% python3 -q
>>> import numpy as np
>>> from numpy import linalg as LA
>>> np.set_printoptions(precision=2, suppress=True, linewidth=160, sign=" ")
>>> m1 = np.load("w.npy")
>>> m1
array([[ 1, -1,  1, -1],
       [ 1,  0,  0,  0],
       [ 1,  1,  1,  1],
       [ 1,  2,  4,  8],
       [ 1,  3,  9, 27]])
>>> B = m1 / LA.norm(m1, axis=1, keepdims=True)
>>> G = B @ B.T
>>> np.degrees(np.arccos(np.clip(G[2, 0], -1, 1)))
np.float64(90.0)
>>> G[2]
array([ 0.  ,  0.5 ,  1.  ,  0.81,  0.7 ])
>>> (G - 2 * np.eye(5)).round(6).argmax(axis=1)
array([ 1,  0,  3,  4,  3])
>>> B = np.array([[5, -4, 5], [-3, -4, 1], [-1, 5, -5], [3, -1, 1]])
>>> LA.matrix_rank(m1 @ B)
np.int64(3)
>>> np.einsum("ik,kj->ij", m1, B)
array([[  4,   6,  -2],
       [  5,  -4,   5],
       [  4,  -4,   2],
       [ 19,   0,  -5],
       [ 68,   2, -10]])
>>> np.vstack([m1, B.T]).shape
(8, 4)
>>> np.einsum("ij,ij->i", m1, m1)
array([   4,    1,    4,   85,  820])
>>> B.T @ m1.T
array([[  4,   5,   4,  19,  68],
       [  6,  -4,  -4,   0,   2],
       [ -2,   5,   2,  -5, -10]])
>>> LA.matrix_rank(np.vstack([m1, B.T]))
np.int64(4)
>>> np.einsum("ij->j", m1)
array([  5,   5,  15,  35])
>>> m1 @ B
array([[  4,   6,  -2],
       [  5,  -4,   5],
       [  4,  -4,   2],
       [ 19,   0,  -5],
       [ 68,   2, -10]])
>>> x = np.array([1, 2, 2, 2])
>>> a = np.maximum(m1 @ x, 0)
>>> m1 * (a > 1e-9)[:, None]
array([[  0,   0,   0,   0],
       [  1,   0,   0,   0],
       [  1,   1,   1,   1],
       [  1,   2,   4,   8],
       [  1,   3,   9,  27]])
>>> m1.T @ a
array([  116,   302,   834,  2372])
>>> W0 = np.load("x.npy")
>>> print(W0)
[[ 0  0  1  0  0  1]
 [ 0  0  0  0  1  0]
 [ 1  0  0  1  0  1]
 [ 0  0  1  0  0  1]
 [ 0  1  0  0  0  0]
 [ 1  0  1  1  0  0]]
>>> np.argsort(-LA.norm(W0, axis=0).round(6), kind="stable")[:3]
array([ 2,  5,  0])
>>> np.trace(W0)
np.int64(0)
>>> assert W0 == W0.T
Traceback (most recent call last):
  File "<python-input-27>", line 1, in <module>
    assert W0 == W0.T
           ^^^^^^^^^^
ValueError: The truth value of an array with more than one element is ambiguous. Use a.any() or a.all()
>>> round(np.trace(LA.pinv(W0) @ W0), 2)
np.float64(5.0)
>>> LA.lstsq(W0[:-1].T, W0[-1])[2]
np.int32(4)
>>> rk = LA.matrix_rank(W0)
>>> print(rk)
5
>>> null = LA.svd(W0)[2][rk:].T
>>> [int(LA.matrix_rank(W0[:i])) for i in range(1, len(W0) + 1)]
[1, 2, 3, 3, 4, 5]
>>> np.round(null @ null.T, 2) + 0
array([[ 0.5,  0. ,  0. , -0.5,  0. ,  0. ],
       [ 0. ,  0. ,  0. ,  0. ,  0. ,  0. ],
       [ 0. ,  0. ,  0. ,  0. ,  0. ,  0. ],
       [-0.5,  0. ,  0. ,  0.5,  0. ,  0. ],
       [ 0. ,  0. ,  0. ,  0. ,  0. ,  0. ],
       [ 0. ,  0. ,  0. ,  0. ,  0. ,  0. ]])
>>> [int(LA.matrix_rank(W0[:, :j + 1])) for j in range(6)]
[1, 2, 3, 3, 4, 5]
>>> (W0 != 0).astype(int)
array([[ 0,  0,  1,  0,  0,  1],
       [ 0,  0,  0,  0,  1,  0],
       [ 1,  0,  0,  1,  0,  1],
       [ 0,  0,  1,  0,  0,  1],
       [ 0,  1,  0,  0,  0,  0],
       [ 1,  0,  1,  1,  0,  0]])
>>> np.round(LA.det(W0), 2)
np.float64(0.0)
>>> np.round(np.sort(LA.eigvals(W0).real), 2) + 0
array([-1.56, -1.  , -1.  ,  0.  ,  1.  ,  2.56])
>>> X = np.loadtxt("case5.csv", delimiter=",")
>>> X
array([[ -2.12,   4.67,  -2.14,  -1.53,  -1.12],
       [ -0.23,   4.14,  -2.99,   1.77,   0.77],
       [-11.06,  -8.96, -12.1 ,  -9.26, -10.06],
       [  0.16,   4.51,   1.  ,  -2.78,   1.16],
       [  6.37,  10.84,   5.4 ,   3.86,   7.37],
       [ -3.33,  -0.4 ,  -3.44,  -4.79,  -2.33],
       [  0.47,  -0.3 ,  -0.72,  -3.29,   1.47],
       [ -1.11,   0.46,  -3.04,  -1.79,  -0.11],
       [ -0.53,   1.53,  -2.89,  -0.49,   0.47],
       [ -4.81,  -2.87,  -4.81,  -6.58,  -3.81],
       [ -5.11,  -6.11,  -4.74,  -9.24,  -4.11],
       [ -2.35,  -0.73,  -1.73,  -5.98,  -1.35],
       [ -1.59,  -4.48,  -1.41,  -7.89,  -0.59],
       [ -4.12,  -5.65,  -3.75,  -8.93,  -3.12],
       [ -0.23,   2.55,  -1.54,  -1.21,   0.77],
       [  0.44,   2.26,  -1.28,  -0.87,   1.44],
       [ -3.37,  -0.04,  -4.43,  -3.27,  -2.37],
       [  2.33,   7.28,   0.36,   2.81,   3.33],
       [ -8.64,  -4.13, -10.53,  -4.89,  -7.64],
       [ -7.68,  -5.73,  -6.61,  -9.91,  -6.68],
       [ -1.59,  -1.05,  -2.63,  -3.99,  -0.59],
       [ -1.47,  -4.38,  -2.93,  -5.64,  -0.47],
       [ -1.58,  -1.1 ,  -2.91,  -3.62,  -0.58],
       [  0.25,   3.9 ,  -0.43,  -1.16,   1.25],
       [  2.86,   6.04,   3.35,  -1.3 ,   3.86],
       [ -2.57,   3.81,  -2.34,  -2.42,  -1.57],
       [ -2.83,  -0.59,  -5.09,  -2.04,  -1.83],
       [ -1.22,   6.05,  -1.86,   0.21,  -0.22]])
>>> left, s, VT = LA.svd(X)
>>> V = VT[:(s > 1e-8).sum()]
>>> rng = np.random.default_rng(236)
>>> x = X[5] + 2 * X[20] + rng.integers(2) * np.eye(5)[4]
>>> x
array([ -6.51,  -2.5 ,  -8.69, -12.76,  -2.51])
>>> np.round(LA.norm(x - V.T @ V @ x), 2)
np.float64(0.6)
>>> np.diag(V.T @ V)
array([ 0.41,  0.99,  0.97,  0.98,  0.64])
